In [1]: import numpy as np

In [2]: np.set_printoptions(precision=1, suppress=True, linewidth=140)

In [3]: tidy = lambda a: np.round(a, 1) + 0

In [4]: mat = np.load("out17.npy")

In [5]: print(mat)
[[  0   0   0]
 [  0   0   0]
 [  0   0   0]
 [ -5   6  -8]
 [  0   0   0]
 [ -3   4  -6]
 [  0   0   0]
 [ -3   4  -6]
 [  0  -9   9]
 [  0   0   0]
 [  0   0   0]
 [  0   0   0]
 [ -8  10 -14]
 [  0  -9   9]
 [ -5   6  -8]
 [  0  -9   9]
 [  0   0   0]
 [ -5  -3   1]
 [  0   0   0]
 [  0   0   0]
 [ -3   4  -6]
 [  0  -9   9]
 [  0  -9   9]
 [  0   0   0]
 [ -3   4  -6]]

In [6]: cov = np.cov(mat, rowvar=False)

In [7]: print(np.argsort(-mat.std(axis=0).round(6), kind="stable"))
[2 1 0]

In [8]: print(tidy(np.linalg.eigvalsh(cov)[::-1]))
[65.7  2.8  0. ]

In [9]: print(tidy(np.corrcoef(mat.T)))
[[ 1.  -0.7  0.7]
 [-0.7  1.  -1. ]
 [ 0.7 -1.   1. ]]

In [10]: print(np.argwhere(np.triu(np.abs(np.corrcoef(mat.T)) > 0.8, 1)))
[[1 2]]

In [11]: print(tidy(cov))
[[  5.2  -7.8  10.3]
 [ -7.8  26.9 -31. ]
 [ 10.3 -31.   36.3]]

In [12]: print(tidy(mat.std(axis=0)))
[2.2 5.1 5.9]

In [13]: print(tidy(np.polyfit(mat[:, 2], mat[:, 0], 1)))
[ 0.3 -1.3]

In [14]: m1 = np.load("test19.npy")

In [15]: print(m1)
[[-24  21  -6 -15]
 [ 16 -16   1  11]
 [ -8  11   4  -7]]

In [16]: print(np.linalg.matrix_rank(m1, rtol=0.1))
2

In [17]: print(tidy(np.linalg.norm(m1, 2) / np.linalg.norm(m1)))
1.0

In [18]: Uu, sigma, vt = np.linalg.svd(m1)

In [19]: print(tidy(sigma))
[46.   6.8  0. ]

In [20]: print(np.argmax(sigma[:-1] / (sigma[1:] + 1e-6)) + 1)
2

In [21]: out = Uu[:, :2] @ np.diag(sigma[:2]) @ vt[:2]

In [22]: print(np.linalg.matrix_rank(m1, rtol=0.05))
2

In [23]: print(tidy(np.linalg.norm(m1 - out) / np.linalg.norm(m1)))
0.0

In [24]: print(np.linalg.matrix_rank(out))
2

In [25]: print(tidy(np.abs(m1 - out).max()))
0.0

In [26]: out = np.c_[mat[:, :2] @ np.array([[-6, -7], [-2, 7]]), np.array([-1, -2, 0, 0, 0, 1, -1, -2, 1, -1, -1, 1, 0, 0, 1, 0, 1, 1, 1, 2, -1, 0, -1, 0, -1])]

In [27]: print(out)
[[  0   0  -1]
 [  0   0  -2]
 [  0   0   0]
 [ 18  77   0]
 [  0   0   0]
 [ 10  49   1]
 [  0   0  -1]
 [ 10  49  -2]
 [ 18 -63   1]
 [  0   0  -1]
 [  0   0  -1]
 [  0   0   1]
 [ 28 126   0]
 [ 18 -63   0]
 [ 18  77   1]
 [ 18 -63   0]
 [  0   0   1]
 [ 36  14   1]
 [  0   0   1]
 [  0   0   2]
 [ 10  49  -1]
 [ 18 -63   0]
 [ 18 -63  -1]
 [  0   0   0]
 [ 10  49  -1]]

In [28]: print(tidy(np.linalg.lstsq(mat, out[:, 0])[0]))
[-6. -2.  0.]

In [29]: print(tidy(np.linalg.norm(out - mat @ np.linalg.lstsq(mat, out)[0], axis=0)))
[0.  0.  4.7]

In [30]: D = np.linalg.norm(out[:, None] - out[None], axis=-1)

In [31]: print(tidy(D[:5, :5]))
[[ 0.   1.   1.  79.1  1. ]
 [ 1.   0.   2.  79.1  2. ]
 [ 1.   2.   0.  79.1  0. ]
 [79.1 79.1 79.1  0.  79.1]
 [ 1.   2.   0.  79.1  0. ]]

In [32]: print(tidy(D[24]))
[ 50.   50.   50.   29.1  50.    2.   50.    1.  112.3  50.   50.   50.   79.1 112.3  29.2 112.3  50.   43.6  50.   50.1   0.  112.3 112.3
  50.    0. ]

In [33]: print(D.mean(axis=1).argmax())
12

In [34]: print(np.linalg.matrix_rank(D ** 2))
5

In [35]: print(D[24].round(6).argsort(kind="stable")[:4])
[20 24  7  5]

In [36]: print(np.unravel_index(D.round(6).argmax(), D.shape))
(np.int64(8), np.int64(12))

In [37]: print(tidy(np.linalg.norm(out, axis=1)))
[  1.    2.    0.   79.1   0.   50.    1.   50.   65.5   1.    1.    1.  129.1  65.5  79.1  65.5   1.   38.6   1.    2.   50.   65.5  65.5
   0.   50. ]

In [38]: Uu, sigma, vt = np.linalg.svd(m1)

In [39]: vecs = vt[:(sigma > 1e-8).sum()]

In [40]: rng = np.random.default_rng(9174)

In [41]: x = m1[2] + -2 * m1[1] + rng.integers(2) * np.eye(4)[1]

In [42]: print(x)
[-40.  43.   2. -29.]

In [43]: print(np.linalg.matrix_rank(np.vstack([m1, x])))
2

In [44]: print(tidy(np.diag(vecs.T @ vecs)))
[0.5 0.5 0.8 0.2]

In [45]: print(np.allclose(vecs.T @ vecs @ x, x))
True

In [46]: J = np.loadtxt("case13.csv", delimiter=",")

In [47]: print(J)
[[1. 3. 0. 0.]
 [1. 0. 0. 0.]
 [0. 0. 1. 3.]
 [0. 0. 1. 0.]]

In [48]: print(J @ J)
[[4. 3. 0. 0.]
 [1. 3. 0. 0.]
 [0. 0. 4. 3.]
 [0. 0. 1. 3.]]

In [49]: P = np.triu(np.array([[-3, 3, -3, -2], [-1, 3, 2, -3], [1, 2, -1, -1], [2, 0, 3, 2]]), 1) + np.eye(4)

In [50]: out = P @ J @ np.linalg.inv(P)

In [51]: print(np.linalg.matrix_rank(out))
4

In [52]: M = np.array([[10.2, -0.1, -2.5],
    ...:     [7.7, 0.0, -2.3],
    ...:     [7.5, 0.0, -2.2],
    ...:     [5.3, 0.0, -1.9],
    ...:     [2.2, -0.1, -1.0],
    ...:     [-0.1, 0.1, 0.1],
    ...:     [-0.1, 0.1, 0.1],
    ...:     [-0.1, 0.1, 0.1],
    ...:     [-0.4, 0.6, 0.1],
    ...:     [-0.4, 0.7, 0.0],
    ...:     [-0.4, 1.2, -0.1],
    ...:     [-0.3, 1.9, -0.5],
    ...:     [-0.2, 2.4, -0.8],
    ...:     [0.4, 9.2, -6.3],
    ...:     [0.4, 9.4, -6.4],
    ...:     [0.4, 10.6, -7.4],
    ...:     [0.3, 13.4, -9.9],
    ...:     [0.2, 15.6, -11.8],
    ...:     [0.1, 17.3, -13.3]])

In [53]: print(M)
[[ 10.2  -0.1  -2.5]
 [  7.7   0.   -2.3]
 [  7.5   0.   -2.2]
 [  5.3   0.   -1.9]
 [  2.2  -0.1  -1. ]
 [ -0.1   0.1   0.1]
 [ -0.1   0.1   0.1]
 [ -0.1   0.1   0.1]
 [ -0.4   0.6   0.1]
 [ -0.4   0.7   0. ]
 [ -0.4   1.2  -0.1]
 [ -0.3   1.9  -0.5]
 [ -0.2   2.4  -0.8]
 [  0.4   9.2  -6.3]
 [  0.4   9.4  -6.4]
 [  0.4  10.6  -7.4]
 [  0.3  13.4  -9.9]
 [  0.2  15.6 -11.8]
 [  0.1  17.3 -13.3]]

In [54]: out = M / np.linalg.norm(M, axis=1, keepdims=True)

In [55]: cov = out @ out.T

In [56]: print(tidy(np.linalg.norm(out, axis=1)))
[1. 1. 1. 1. 1. 1. 1. 1. 1. 1. 1. 1. 1. 1. 1. 1. 1. 1. 1.]

In [57]: print(tidy(cov[7]))
[-0.7 -0.7 -0.7 -0.7 -0.8  1.   1.   1.   0.9  0.8  0.7  0.5  0.4  0.1  0.1  0.1  0.1  0.1  0.1]

In [58]: print(np.argwhere(np.triu(np.abs(cov) > 0.95, 1)))
[[ 0  1]
 [ 0  2]
 [ 0  3]
 [ 0  4]
 [ 1  2]
 [ 1  3]
 [ 1  4]
 [ 2  3]
 [ 2  4]
 [ 3  4]
 [ 5  6]
 [ 5  7]
 [ 6  7]
 [ 8  9]
 [ 9 10]
 [10 11]
 [11 12]
 [12 13]
 [12 14]
 [12 15]
 [13 14]
 [13 15]
 [13 16]
 [13 17]
 [13 18]
 [14 15]
 [14 16]
 [14 17]
 [14 18]
 [15 16]
 [15 17]
 [15 18]
 [16 17]
 [16 18]
 [17 18]]

In [59]: out = np.c_[M[:, :2] @ np.array([[-3, -1], [0, 3]]), np.array([1, 2, 2, 1, 2, 2, 2, 2, 0, 0, 2, 2, 2, 0, 0, 2, 3, 1, 0])]

In [60]: print(tidy(out))
[[-30.6 -10.5   1. ]
 [-23.1  -7.7   2. ]
 [-22.5  -7.5   2. ]
 [-15.9  -5.3   1. ]
 [ -6.6  -2.5   2. ]
 [  0.3   0.4   2. ]
 [  0.3   0.4   2. ]
 [  0.3   0.4   2. ]
 [  1.2   2.2   0. ]
 [  1.2   2.5   0. ]
 [  1.2   4.    2. ]
 [  0.9   6.    2. ]
 [  0.6   7.4   2. ]
 [ -1.2  27.2   0. ]
 [ -1.2  27.8   0. ]
 [ -1.2  31.4   2. ]
 [ -0.9  39.9   3. ]
 [ -0.6  46.6   1. ]
 [ -0.3  51.8   0. ]]

In [61]: print(tidy(np.linalg.lstsq(M, out[:, 0])[0]))
[-3.  0.  0.]

In [62]: print(tidy(np.linalg.norm(np.linalg.qr(M)[0].T @ out, axis=0) ** 2 / ((out ** 2).sum(axis=0) + 1e-12)))
[1.  1.  0.4]

In [63]: sigma = 3 * 0.2 ** np.arange(3)

In [64]: F = rng.normal(size=(23, 3)) * rng.permutation(sigma)

In [65]: print(tidy(F))
[[ 0.3  0.   1.1]
 [-0.1 -0.2  2.1]
 [-0.8  0.  -2.5]
 [-0.8  0.  -5.8]
 [-0.1  0.   0.6]
 [ 0.2 -0.2  2. ]
 [ 0.3  0.1  3.6]
 [ 1.   0.1 -6.5]
 [ 0.3 -0.2  1.9]
 [-0.3 -0.2 -2.9]
 [-0.1 -0.1 -3.9]
 [ 0.4  0.1 -3.5]
 [-1.5  0.1  2.6]
 [-0.4  0.  -3.2]
 [-0.2 -0.2  1.7]
 [ 0.1  0.  -2.3]
 [-0.3  0.   0.2]
 [ 0.4  0.  -4.9]
 [-1.1  0.1  1.7]
 [-0.4  0.1 -3.9]
 [-0.5  0.  -0.5]
 [-0.3  0.2  5.4]
 [ 0.9 -0.3  0.6]]

In [66]: out = np.c_[F[:, :1] @ np.array([[1]]), np.array([2, 1, -2, 1, 2, -2, -1, 1, -2, -1, -2, -2, -2, 1, 1, 1, -1, -1, -1, 0, 1, -1, 1])]

In [67]: print(tidy(out))
[[ 0.3  2. ]
 [-0.1  1. ]
 [-0.8 -2. ]
 [-0.8  1. ]
 [-0.1  2. ]
 [ 0.2 -2. ]
 [ 0.3 -1. ]
 [ 1.   1. ]
 [ 0.3 -2. ]
 [-0.3 -1. ]
 [-0.1 -2. ]
 [ 0.4 -2. ]
 [-1.5 -2. ]
 [-0.4  1. ]
 [-0.2  1. ]
 [ 0.1  1. ]
 [-0.3 -1. ]
 [ 0.4 -1. ]
 [-1.1 -1. ]
 [-0.4  0. ]
 [-0.5  1. ]
 [-0.3 -1. ]
 [ 0.9  1. ]]

In [68]: print(tidy(np.linalg.norm(out - F @ np.linalg.lstsq(F, out)[0], axis=0)))
[0.  6.6]

In [69]: print(tidy(np.linalg.norm(np.linalg.qr(F)[0].T @ out, axis=0) ** 2 / ((out ** 2).sum(axis=0) + 1e-12)))
[1.  0.1]
